$ ipython --no-banner

In [1]: import numpy as np

In [2]: np.set_printoptions(suppress=True, linewidth=120)

In [3]: def rd(a):
   ...:     return np.round(a, 3) + 0
   ...: 

In [4]: r0 = np.array([0, -1, -2])

In [5]: r1 = np.array([1, 2, 3, 5])

In [6]: data = r0[:, None] + r1[None, :]

In [7]: data
Out[7]: 
array([[ 1,  2,  3,  5],
       [ 0,  1,  2,  4],
       [-1,  0,  1,  3]])

In [8]: # rows and columns are dependent

In [9]: np.unique(data.round(6), axis=0).shape
Out[9]: (3, 4)

In [10]: rd(np.trace(np.linalg.pinv(data) @ data))
Out[10]: np.float64(2.0)

In [11]: r = np.linalg.matrix_rank(data)

In [12]: r
Out[12]: np.int64(2)

In [13]: N = np.linalg.svd(data)[2][r:].T

In [14]: [int(np.linalg.matrix_rank(data[:i])) for i in range(1, len(data) + 1)]
Out[14]: [1, 2, 2]

In [15]: [int(np.linalg.matrix_rank(np.delete(data, i, axis=0))) for i in range(3)]
Out[15]: [2, 2, 2]

In [16]: N.shape
Out[16]: (4, 2)

In [17]: Uu, sig, Vh = np.linalg.svd(data)

In [18]: vecs = Vh[:(sig > 1e-8).sum()]

In [19]: rng = np.random.default_rng(117)

In [20]: x0 = data[2] + 2 * data[1] + rng.integers(2) * np.eye(4)[1]

In [21]: x0
Out[21]: array([-1.,  2.,  5., 11.])

In [22]: np.linalg.matrix_rank(np.vstack([data, x0]))
Out[22]: np.int64(2)

In [23]: rd(np.linalg.norm(x0 - vecs.T @ vecs @ x0))
Out[23]: np.float64(0.0)

In [24]: rd(vecs.T @ vecs)
Out[24]: 
array([[ 0.6  ,  0.4  ,  0.2  , -0.2  ],
       [ 0.4  ,  0.314,  0.229,  0.057],
       [ 0.2  ,  0.229,  0.257,  0.314],
       [-0.2  ,  0.057,  0.314,  0.829]])
